$ python -q
>>> import numpy as np
>>> np.set_printoptions(precision=3, suppress=True, linewidth=160, legacy="1.25")
>>> tidy = lambda a: np.round(a, 3) + 0
>>> data = np.array([[3, 0, 0], [0, 3, 5], [0, -1, 3]])
>>> data
array([[ 3,  0,  0],
       [ 0,  3,  5],
       [ 0, -1,  3]])
>>> x = np.array([2, -1, -1])
>>> h1 = np.maximum(data @ x, 0)
>>> data.T @ h1
array([18,  0,  0])
>>> h1
array([6, 0, 0])
>>> np.maximum(data @ x, 0) - np.maximum(-data @ x, 0)
array([ 6, -8, -2])
>>> tidy(np.tanh(data @ x))
array([ 1.   , -1.   , -0.964])
>>> data * (h1 > 1e-9)[:, None]
array([[3, 0, 0],
       [0, 0, 0],
       [0, 0, 0]])
>>> np.allclose(data @ data.T, data.T @ data)
False
>>> tidy(np.linalg.det(data))
42.0
>>> np.trace(data)
9
>>> data @ data
array([[ 9,  0,  0],
       [ 0,  4, 30],
       [ 0, -6,  4]])
>>> np.linalg.matrix_power(data, 4)
array([[  81,    0,    0],
       [   0, -164,  240],
       [   0,  -48, -164]])
>>> (data - data.T) / 2
array([[ 0.,  0.,  0.],
       [ 0.,  0.,  3.],
       [ 0., -3.,  0.]])
>>> E = np.loadtxt("a.csv", delimiter=",")
>>> E
array([[ 0.3, -0.4, -0.4, -1.2],
       [ 0.2, -0.6,  0. , -1. ],
       [-0.1,  0.3, -1.4, -1. ],
       [-0.1,  1. ,  0. , -0.2],
       [-0.7, -1.2,  0. , -1.4],
       [ 1.3,  1.4,  0.1, -1. ],
       [-0.2, -1.3, -0.2, -0.5],
       [-0.1, -0.6,  1.7,  0.9],
       [-0.1, -2.4, -0.4, -0.2],
       [ 1.2, -0.4,  0.1, -1. ],
       [ 1.6, -1. , -1.4,  0.6],
       [ 0.4, -1. ,  0.4, -1.5],
       [-0.3, -0.3,  0. , -0.5],
       [ 0. , -0.5,  0.2, -0.8],
       [-0.7,  0.4, -0.7, -0.2],
       [ 0.6, -0.8,  1.1, -0.5],
       [-1.4,  0.8, -1. , -0.9],
       [ 1. , -0.8, -1.5, -0.9],
       [ 0. , -1.4, -0.7, -1. ],
       [-0.4, -1.8,  0. ,  0.1],
       [-3.5, -2. , -1. ,  8. ]])
>>> # row 20 is much longer than the rest
>>> out = np.c_[E[:, :2] @ np.array([[1, 0], [-1, 1]]), np.array([3, 3, 5, -5, 2, 1, 4, 1, -3, -5, -4, 4, -2, 1, 1, 2, -5, -5, -5, 0, 0])]
>>> tidy(out)
array([[ 0.7, -0.4,  3. ],
       [ 0.8, -0.6,  3. ],
       [-0.4,  0.3,  5. ],
       [-1.1,  1. , -5. ],
       [ 0.5, -1.2,  2. ],
       [-0.1,  1.4,  1. ],
       [ 1.1, -1.3,  4. ],
       [ 0.5, -0.6,  1. ],
       [ 2.3, -2.4, -3. ],
       [ 1.6, -0.4, -5. ],
       [ 2.6, -1. , -4. ],
       [ 1.4, -1. ,  4. ],
       [ 0. , -0.3, -2. ],
       [ 0.5, -0.5,  1. ],
       [-1.1,  0.4,  1. ],
       [ 1.4, -0.8,  2. ],
       [-2.2,  0.8, -5. ],
       [ 1.8, -0.8, -5. ],
       [ 1.4, -1.4, -5. ],
       [ 1.4, -1.8,  0. ],
       [-1.5, -2. ,  0. ]])
>>> np.linalg.matrix_rank(np.c_[E, out])
5
>>> tidy(np.linalg.norm(out - E @ np.linalg.lstsq(E, out)[0], axis=0))
array([ 0.   ,  0.   , 14.388])
>>> dist = np.linalg.norm(out[:, None] - out[None], axis=-1)
>>> np.linalg.matrix_rank(dist ** 2)
5
>>> dist.shape
(21, 21)
>>> dist[20].round(6).argsort(kind="stable")[:4]
array([20, 14,  7, 13])
>>> rng = np.random.default_rng(8337)
>>> out = E + rng.integers(-2, 3, (21, 1)) @ rng.integers(-2, 3, (1, 4))
>>> tidy(out)
array([[ 0.3, -0.4, -0.4, -1.2],
       [-0.8,  0.4,  0. ,  1. ],
       [-2.1,  2.3, -1.4,  3. ],
       [-1.1,  2. ,  0. ,  1.8],
       [ 1.3, -3.2,  0. , -5.4],
       [ 1.3,  1.4,  0.1, -1. ],
       [ 1.8, -3.3, -0.2, -4.5],
       [-0.1, -0.6,  1.7,  0.9],
       [-1.1, -1.4, -0.4,  1.8],
       [ 2.2, -1.4,  0.1, -3. ],
       [ 1.6, -1. , -1.4,  0.6],
       [-1.6,  1. ,  0.4,  2.5],
       [-0.3, -0.3,  0. , -0.5],
       [ 0. , -0.5,  0.2, -0.8],
       [-1.7,  1.4, -0.7,  1.8],
       [ 2.6, -2.8,  1.1, -4.5],
       [ 0.6, -1.2, -1. , -4.9],
       [ 0. ,  0.2, -1.5,  1.1],
       [ 2. , -3.4, -0.7, -5. ],
       [ 1.6, -3.8,  0. , -3.9],
       [-1.5, -4. , -1. ,  4. ]])
>>> np.abs(out - E).sum(axis=1)
array([0., 4., 8., 4., 8., 0., 8., 0., 4., 4., 0., 8., 0., 0., 4., 8., 8., 4., 8., 8., 8.])
>>> tidy(np.linalg.svd(out - E, compute_uv=False))
array([15.875,  0.   ,  0.   ,  0.   ])
>>> x = np.array([-3, -4, -7, -5])
>>> h1 = np.maximum(out @ x, 0)
>>> tidy(h1)
array([ 9.5,  0. ,  0. ,  0. , 35.9,  0. , 31.7,  0. ,  2.7, 13.3,  6. ,  0. ,  4.6,  4.6,  0. , 18.2, 34.5,  4.2, 37.5, 29.9,  7.5])
>>> tidy(out * (h1 > 1e-9)[:, None])
array([[ 0.3, -0.4, -0.4, -1.2],
       [ 0. ,  0. ,  0. ,  0. ],
       [ 0. ,  0. ,  0. ,  0. ],
       [ 0. ,  0. ,  0. ,  0. ],
       [ 1.3, -3.2,  0. , -5.4],
       [ 0. ,  0. ,  0. ,  0. ],
       [ 1.8, -3.3, -0.2, -4.5],
       [ 0. ,  0. ,  0. ,  0. ],
       [-1.1, -1.4, -0.4,  1.8],
       [ 2.2, -1.4,  0.1, -3. ],
       [ 1.6, -1. , -1.4,  0.6],
       [ 0. ,  0. ,  0. ,  0. ],
       [-0.3, -0.3,  0. , -0.5],
       [ 0. , -0.5,  0.2, -0.8],
       [ 0. ,  0. ,  0. ,  0. ],
       [ 2.6, -2.8,  1.1, -4.5],
       [ 0.6, -1.2, -1. , -4.9],
       [ 0. ,  0.2, -1.5,  1.1],
       [ 2. , -3.4, -0.7, -5. ],
       [ 1.6, -3.8,  0. , -3.9],
       [-1.5, -4. , -1. ,  4. ]])
>>> A = np.tanh(np.array([[-2.3, -1.1, -0.2],
...     [0.2, -1.1, 0.2],
...     [0.9, -0.5, 0.3],
...     [-0.8, -1.3, 1.6],
...     [-0.3, -1.0, -0.9],
...     [-0.7, 0.6, -0.7],
...     [-1.2, -1.2, 0.6],
...     [-1.0, 0.4, 1.6],
...     [0.1, -0.8, -1.0],
...     [-0.5, -0.2, 0.9],
...     [-0.4, -0.4, 0.7],
...     [-0.9, -1.1, 0.4],
...     [0.3, -0.8, -0.9],
...     [1.8, 0.2, 0.3],
...     [-0.4, -1.0, -0.2],
...     [0.7, 0.9, 1.1],
...     [-1.9, 1.1, -0.2],
...     [-1.4, 1.1, -0.5],
...     [-0.9, 3.0, -1.1],
...     [-2.1, -0.1, -1.3],
...     [0.6, 0.5, -1.5],
...     [0.3, 0.2, 0.6],
...     [-0.2, -0.2, 0.5],
...     [0.0, -1.0, -1.0],
...     [-1.3, 2.0, -0.8]]) @ np.array([[-0.4, -1.0, -1.3, 0.8],
...     [-0.4, -1.0, 1.2, -0.7],
...     [-2.2, 0.7, -1.3, -0.8]]))
>>> tidy(A)
array([[ 0.947,  0.997,  0.959, -0.721],
       [-0.08 ,  0.778, -0.951,  0.647],
       [-0.675, -0.188, -0.974,  0.68 ],
       [-0.991,  0.997, -0.989, -0.766],
       [ 0.987,  0.585,  0.345,  0.827],
       [ 0.919, -0.371,  0.988, -0.397],
       [-0.345,  0.993, -0.578, -0.537],
       [-0.997,  0.938, -0.291, -0.982],
       [ 0.986,  0.   ,  0.207,  0.894],
       [-0.935,  0.869, -0.641, -0.753],
       [-0.84 ,  0.859, -0.701, -0.537],
       [-0.08 ,  0.979, -0.585, -0.264],
       [ 0.975, -0.129, -0.178,  0.909],
       [-0.898, -0.946, -0.986,  0.786],
       [ 0.762,  0.851, -0.397,  0.493],
       [-0.996, -0.68 , -0.851, -0.74 ],
       [ 0.641,  0.578,  0.999, -0.972],
       [ 0.84 , -0.05 ,  0.999, -0.903],
       [ 0.919, -0.994,  1.   , -0.96 ],
       [ 0.999,  0.859,  1.   , -0.515],
       [ 0.993, -0.973,  0.944,  0.869],
       [-0.909, -0.08 , -0.731, -0.363],
       [-0.735,  0.635, -0.558, -0.397],
       [ 0.989,  0.291,  0.1  ,  0.905],
       [ 0.901, -0.851,  1.   , -0.947]])
>>> lab = rng.permutation(4)
>>> out = E[:, lab] * rng.choice([-1, 1], 4)
>>> out
array([[ 0.4, -1.2, -0.4, -0.3],
       [ 0.6, -1. ,  0. , -0.2],
       [-0.3, -1. , -1.4,  0.1],
       [-1. , -0.2,  0. ,  0.1],
       [ 1.2, -1.4,  0. ,  0.7],
       [-1.4, -1. ,  0.1, -1.3],
       [ 1.3, -0.5, -0.2,  0.2],
       [ 0.6,  0.9,  1.7,  0.1],
       [ 2.4, -0.2, -0.4,  0.1],
       [ 0.4, -1. ,  0.1, -1.2],
       [ 1. ,  0.6, -1.4, -1.6],
       [ 1. , -1.5,  0.4, -0.4],
       [ 0.3, -0.5,  0. ,  0.3],
       [ 0.5, -0.8,  0.2, -0. ],
       [-0.4, -0.2, -0.7,  0.7],
       [ 0.8, -0.5,  1.1, -0.6],
       [-0.8, -0.9, -1. ,  1.4],
       [ 0.8, -0.9, -1.5, -1. ],
       [ 1.4, -1. , -0.7, -0. ],
       [ 1.8,  0.1,  0. ,  0.4],
       [ 2. ,  8. , -1. ,  3.5]])
>>> Uu, _, Vt = np.linalg.svd(E.T @ out)
>>> lab
array([1, 3, 2, 0])
>>> tidy(Uu @ Vt)
array([[ 0.,  0.,  0., -1.],
       [-1.,  0.,  0.,  0.],
       [ 0.,  0.,  1.,  0.],
       [ 0.,  1.,  0.,  0.]])
>>> Ac = (out - out.mean(axis=0)) / out.std(axis=0)
>>> np.argwhere(np.abs(Ac) > 2)
array([[ 5,  0],
       [ 7,  2],
       [20,  1],
       [20,  3]])
>>> tidy(Ac.std(axis=0))
array([1., 1., 1., 1.])
>>> coef = np.linalg.lstsq(np.delete(Ac, 2, axis=1), Ac[:, 2])[0]
>>> tidy(coef)
array([ 0.052, -0.118, -0.072])
>>> np.abs(coef).argmax()
1
>>> Ac = (E - E.mean(axis=0)) / E.std(axis=0)
>>> np.argwhere(np.abs(Ac) > 2)
array([[ 5,  1],
       [ 7,  2],
       [20,  0],
       [20,  3]])
>>> coef = np.linalg.lstsq(np.delete(Ac, 1, axis=1), Ac[:, 1])[0]
>>> np.abs(coef).argmax()
2
>>> tidy(coef)
array([-0.021, -0.047, -0.376])
>>> dist = np.linalg.norm(E[:, None] - E[None], axis=-1)
>>> dist.mean(axis=1).argmax()
20
>>> np.linalg.matrix_rank(dist ** 2)
6
>>> np.flatnonzero(dist[6] < dist.mean() / 2)
array([ 0,  1,  4,  6,  8, 12, 13, 18, 19])
>>> dist[6].round(6).argsort(kind="stable")[:4]
array([ 6, 18, 19, 13])
>>> out = np.linalg.invert(data)
Traceback (most recent call last):
  File "<python-input-62>", line 1, in <module>
    out = np.linalg.invert(data)
          ^^^^^^^^^^^^^^^^
AttributeError: module 'numpy.linalg' has no attribute 'invert'
>>> out = np.linalg.inv(data)
>>> tidy(np.linalg.det(data) * np.linalg.det(out))
1.0
>>> tidy(np.linalg.det(data) * out)
array([[ 14.,   0.,   0.],
       [  0.,   9., -15.],
       [  0.,   3.,   9.]])
>>> arr = np.load("out0.npy")
>>> arr
array([[-1.,  1.,  1.],
       [ 1., -1.,  1.],
       [ 1.,  1., -1.]])
>>> ev, vecs = np.linalg.eigh(arr)
>>> x = np.array([3, -2, 3])
>>> tidy(x @ arr @ x / (x @ x)), tidy(ev[0]), ev[-1]
(-1.273, -2.0, 1.0)
>>> (np.sign(vecs[:, -1].round(6)) == np.sign(vecs[0, -1].round(6))).astype(int)
array([1, 1, 1])
>>> np.abs(arr).sum(axis=1).max(), tidy(np.abs(ev).max())
(3.0, 2.0)
